In [1]: import numpy as np

In [2]: import numpy.linalg as la

In [3]: np.set_printoptions(precision=2, suppress=True, linewidth=140)

In [4]: def rnd(a):
   ...:     return np.round(a, 2) + 0
   ...: 

In [5]: F = np.array([[100, 3, 0], [-1, 60, 3], [1, -2, -57]])

In [6]: F
Out[6]: 
array([[100,   3,   0],
       [ -1,  60,   3],
       [  1,  -2, -57]])

In [7]: x = np.array([-3, -2, -3])

In [8]: a = np.maximum(F @ x, 0)

In [9]: F * (a > 1e-9)[:, None]
Out[9]: 
array([[  0,   0,   0],
       [  0,   0,   0],
       [  1,  -2, -57]])

In [10]: np.flatnonzero(a > 1e-9)
Out[10]: array([2])

In [11]: np.maximum(F @ (3 * x), 0)
Out[11]: array([  0,   0, 516])

In [12]: np.maximum(F @ x, 0) - np.maximum(-F @ x, 0)
Out[12]: array([-306, -126,  172])

In [13]: a
Out[13]: array([  0,   0, 172])

In [14]: out = F / np.sqrt((F ** 2).mean(axis=1, keepdims=True))

In [15]: print(rnd(la.norm(out, axis=1)))
[1.73 1.73 1.73]

In [16]: la.matrix_rank(F - F.mean(axis=1, keepdims=True))
Out[16]: np.int64(2)

In [17]: E = np.loadtxt("run6.csv", delimiter=",")

In [18]: E
Out[18]: 
array([[-3.17,  7.16,  3.36, -3.39, -1.31],
       [ 0.42,  0.23, -1.39, -4.18,  1.44],
       [-5.16,  5.29,  3.5 , -3.73, -0.18],
       [-0.72, -2.44, -2.9 , -3.95,  0.61],
       [ 0.52, -0.48, -2.06, -5.16,  1.39],
       [-2.1 , -4.26, -2.86, -2.31, -5.41],
       [-2.86, -4.19, -1.89,  0.19, -6.22],
       [-4.07,  5.64,  4.85, -3.48,  0.6 ],
       [-5.07,  4.1 ,  5.82, -5.02, -0.68],
       [-4.05,  5.95,  4.18, -4.27, -1.65],
       [ 0.22, -2.26, -0.91,  0.5 , -1.66],
       [-2.26, -3.47,  0.53,  0.02, -3.4 ],
       [-0.67, -0.02, -2.89, -5.18,  2.22],
       [ 0.45,  1.05, -1.61, -4.42,  2.08],
       [-3.93,  6.43,  1.87, -3.85, -1.34],
       [-3.19,  1.12, -3.07, -3.3 , -0.15],
       [-1.64, -1.91, -1.21, -4.88,  3.13]])

In [19]: cen = E - E.mean(axis=0)

In [20]: evecs = la.svd(cen)[2][:3]

In [21]: out = cen - cen @ evecs.T @ evecs

In [22]: la.norm(out, axis=1).round(6).argmax()
Out[22]: np.int64(10)

In [23]: rnd(np.diag(evecs.T @ evecs))
Out[23]: array([0.18, 0.9 , 0.92, 0.23, 0.76])

In [24]: rnd(la.norm(out) / la.norm(cen))
Out[24]: np.float64(0.23)

In [25]: rnd((cen @ evecs.T).std(axis=0))
Out[25]: array([4.87, 3.07, 1.3 ])

In [26]: W0 = np.loadtxt("block2.csv", delimiter=",")

In [27]: print(rnd(W0))
[[ 1.27 -1.06  1.12]
 [ 1.48  1.24 -0.51]
 [ 0.42 -1.15 -1.58]]

In [28]: out = la.inv(W0)

In [29]: rnd(la.inv(out))
Out[29]: 
array([[ 1.27, -1.06,  1.12],
       [ 1.48,  1.24, -0.51],
       [ 0.42, -1.15, -1.58]])

In [30]: x = np.array([5, 5, 3])

In [31]: a = np.maximum(W0 @ x, 0)

In [32]: rnd(a)
Out[32]: array([ 4.41, 12.1 ,  0.  ])

In [33]: rnd(np.maximum(W0 @ x, 0) - np.maximum(-W0 @ x, 0))
Out[33]: array([ 4.41, 12.1 , -8.38])

In [34]: print(rnd(np.tanh(W0 @ x)))
[ 1.  1. -1.]

In [35]: rng = np.random.default_rng(88016)

In [36]: lab = rng.permutation(3)

In [37]: lab
Out[37]: array([2, 1, 0])

In [38]: out = W0[lab][:, lab]

In [39]: rnd(np.diag(out))
Out[39]: array([-1.58,  1.24,  1.27])

In [40]: rnd(la.det(out)), rnd(la.det(W0[lab]))
Out[40]: (np.float64(-8.0), np.float64(8.0))

In [41]: X = np.loadtxt("m.csv", delimiter=",")

In [42]: X
Out[42]: 
array([[ 0.68,  0.11, -0.1 ,  0.41,  0.32,  0.18],
       [-0.46, -0.08, -0.18,  0.03, -0.01, -0.18],
       [-0.24, -0.24,  0.1 ,  0.2 ,  0.12,  0.07],
       [ 0.72,  0.14, -0.14, -0.17,  0.54,  0.19],
       [ 0.49,  0.76,  0.33,  1.25, -0.96, -0.56],
       [ 0.93,  0.7 , -0.29,  0.31, -0.19, -0.09],
       [-0.51, -0.57, -0.11, -0.6 ,  0.49,  0.25],
       [-0.87, -1.19,  0.27, -0.64,  0.75,  0.26]])

In [43]: O, r_ = la.qr(X)

In [44]: rnd(np.abs(np.diag(r_)))
Out[44]: array([1.84, 0.93, 0.55, 0.66, 0.19, 0.19])

In [45]: O.shape, r_.shape
Out[45]: ((8, 6), (6, 6))

In [46]: rnd(r_)
Out[46]: 
array([[-1.84, -1.43,  0.22, -1.01,  0.53,  0.21],
       [ 0.  , -0.93, -0.06, -0.86,  1.29,  0.64],
       [ 0.  ,  0.  , -0.55, -0.69,  0.44,  0.23],
       [ 0.  ,  0.  ,  0.  ,  0.66, -0.04, -0.11],
       [ 0.  ,  0.  ,  0.  ,  0.  ,  0.19,  0.01],
       [ 0.  ,  0.  ,  0.  ,  0.  ,  0.  ,  0.19]])

In [47]: rnd(O.T @ O)
Out[47]: 
array([[1., 0., 0., 0., 0., 0.],
       [0., 1., 0., 0., 0., 0.],
       [0., 0., 1., 0., 0., 0.],
       [0., 0., 0., 1., 0., 0.],
       [0., 0., 0., 0., 1., 0.],
       [0., 0., 0., 0., 0., 1.]])
